% ipython --no-banner

In [1]: import numpy as np

In [2]: from numpy import linalg as LA

In [3]: np.set_printoptions(precision=2, suppress=True, linewidth=140, sign=" ")

In [4]: def tidy(a):
   ...:     return np.round(a, 2) + 0
   ...: 

In [5]: mat = np.loadtxt("test12.csv", delimiter=",")

In [6]: print(mat)
[[ 6. -6.  0. -2. -7.  6. -4.]
 [ 0. -1. -3. -2.  8.  7.  9.]
 [ 0.  0. -6.  2.  2. -7.  3.]
 [ 0.  0.  0.  7. -6. -8.  0.]
 [ 0.  0.  0.  0.  2. -1.  8.]
 [ 0.  0.  0.  0.  0.  8.  0.]
 [ 0.  0.  0.  0.  0.  0. -8.]]

In [7]: # triangular, det is the product of the diagonal

In [8]: rng = np.random.default_rng(462439)

In [9]: z = rng.permutation(7)

In [10]: print(z)
[ 2  3  4  6  0  1  5]

In [11]: B = mat[z][:, z]

In [12]: print(np.diag(B))
[-6.  7.  2. -8.  6. -1.  8.]

In [13]: print(B)
[[-6.  2.  2.  3.  0.  0. -7.]
 [ 0.  7. -6.  0.  0.  0. -8.]
 [ 0.  0.  2.  8.  0.  0. -1.]
 [ 0.  0.  0. -8.  0.  0.  0.]
 [ 0. -2. -7. -4.  6. -6.  6.]
 [-3. -2.  8.  9.  0. -1.  7.]
 [ 0.  0.  0.  0.  0.  0.  8.]]

In [14]: print(tidy(np.sort(np.abs(LA.eigvals(B)))))
[ 1.  2.  6.  6.  7.  8.  8.]

In [15]: print(np.prod(np.diag(mat)), tidy(LA.det(mat)))
-32256.0 -32256.0

In [16]: data = 5 * np.eye(3) + np.ones((3, 3))

In [17]: print(data)
[[ 6.  1.  1.]
 [ 1.  6.  1.]
 [ 1.  1.  6.]]

In [18]: # equal to its transpose

In [19]: w, evecs = LA.eigh(data)

In [20]: x0 = np.array([4, 0, -2])

In [21]: print(x0 @ data @ x0 / (x0 @ x0), tidy(w[0]), tidy(w[-1]))
5.2 5.0 8.0

In [22]: print(tidy(evecs * np.sqrt(w) @ evecs.T))
[[ 2.43  0.2   0.2 ]
 [ 0.2   2.43  0.2 ]
 [ 0.2   0.2   2.43]]

In [23]: print(np.abs(data).sum(axis=1).max(), tidy(np.abs(w).max()))
8.0 8.0

In [24]: m1 = np.load("case0.npy")

In [25]: print(m1)
[[ 0.1 -0.7  0.3  2.   0.5]
 [ 0.   0.1  2.1  0.  -0.6]
 [-0.4  0.9  1.1 -0.8  2.2]
 [-2.   0.8 -0.2 -0.2 -0.3]
 [ 1.8 -1.4  1.7 -0.2 -0.5]
 [-0.5 -1.  -1.3  0.1 -2.1]
 [ 1.3  0.3 -1.1  0.7 -0.1]
 [-0.3  1.9  0.7 -0.4  1.5]
 [ 0.2  1.9  1.4  0.3 -2.6]
 [-2.5 -0.9 -0.4  0.6 -2.4]
 [-0.4 -0.2  0.1 -0.2 -0.3]
 [ 1.3 -0.9  2.9 -1.1  1.7]
 [ 1.4 -0.3 -0.3 -0.1 -0.2]
 [-0.6  0.2  0.5  0.4 -0.4]
 [-0.2  0.  -1.  -0.8 -0.3]
 [-0.5  1.6  0.4 -1.3  0.7]
 [-0.2  1.  -0.9 -0.9 -0.8]
 [-0.1  2.3 -0.3  0.1  1.5]
 [ 0.5  0.6  0.9 -1.8  0.2]
 [-1.2  0.7  0.3 -0.5  1.3]
 [-2.2  0.9 -1.1 -0.8 -0.3]
 [ 0.3  0.4 -0.8  0.  -0.7]
 [ 1.   1.  -3.   9.   5. ]
 [ 0.5  0.4 -0.1  0.3 -0.5]
 [-2.6  0.3 -0.1  0.4 -0.5]]

In [26]: B = np.c_[m1[:, :3] @ np.array([[2, 1, -1], [2, -1, 3], [0, 0, 3]]), np.array([3, 1, 1, 2, 2, 3, 1, 3, 0, 2, 0, 2, 1, 1, 2, 3, 3, 3, 2, 3, 3, 0, 1, 0, 3])]

In [27]: print(tidy(B))
[[-1.2  0.8 -1.3  3. ]
 [ 0.2 -0.1  6.6  1. ]
 [ 1.  -1.3  6.4  1. ]
 [-2.4 -2.8  3.8  2. ]
 [ 0.8  3.2 -0.9  2. ]
 [-3.   0.5 -6.4  3. ]
 [ 3.2  1.  -3.7  1. ]
 [ 3.2 -2.2  8.1  3. ]
 [ 4.2 -1.7  9.7  0. ]
 [-6.8 -1.6 -1.4  2. ]
 [-1.2 -0.2  0.1  0. ]
 [ 0.8  2.2  4.7  2. ]
 [ 2.2  1.7 -3.2  1. ]
 [-0.8 -0.8  2.7  1. ]
 [-0.4 -0.2 -2.8  2. ]
 [ 2.2 -2.1  6.5  3. ]
 [ 1.6 -1.2  0.5  3. ]
 [ 4.4 -2.4  6.1  3. ]
 [ 2.2 -0.1  4.   2. ]
 [-1.  -1.9  4.2  3. ]
 [-2.6 -3.1  1.6  3. ]
 [ 1.4 -0.1 -1.5  0. ]
 [ 4.   0.  -7.   1. ]
 [ 1.8  0.1  0.4  0. ]
 [-4.6 -2.9  3.2  3. ]]

In [28]: print(LA.matrix_rank(B))
4

In [29]: print(tidy(LA.norm(LA.qr(m1)[0].T @ B, axis=0) ** 2 / ((B ** 2).sum(axis=0) + 1e-12)))
[ 1.    1.    1.    0.24]

In [30]: print(LA.matrix_rank(np.c_[m1, B]))
6

In [31]: print(tidy(LA.norm(B - m1 @ LA.lstsq(m1, B)[0], axis=0)))
[ 0.   0.   0.   9.2]
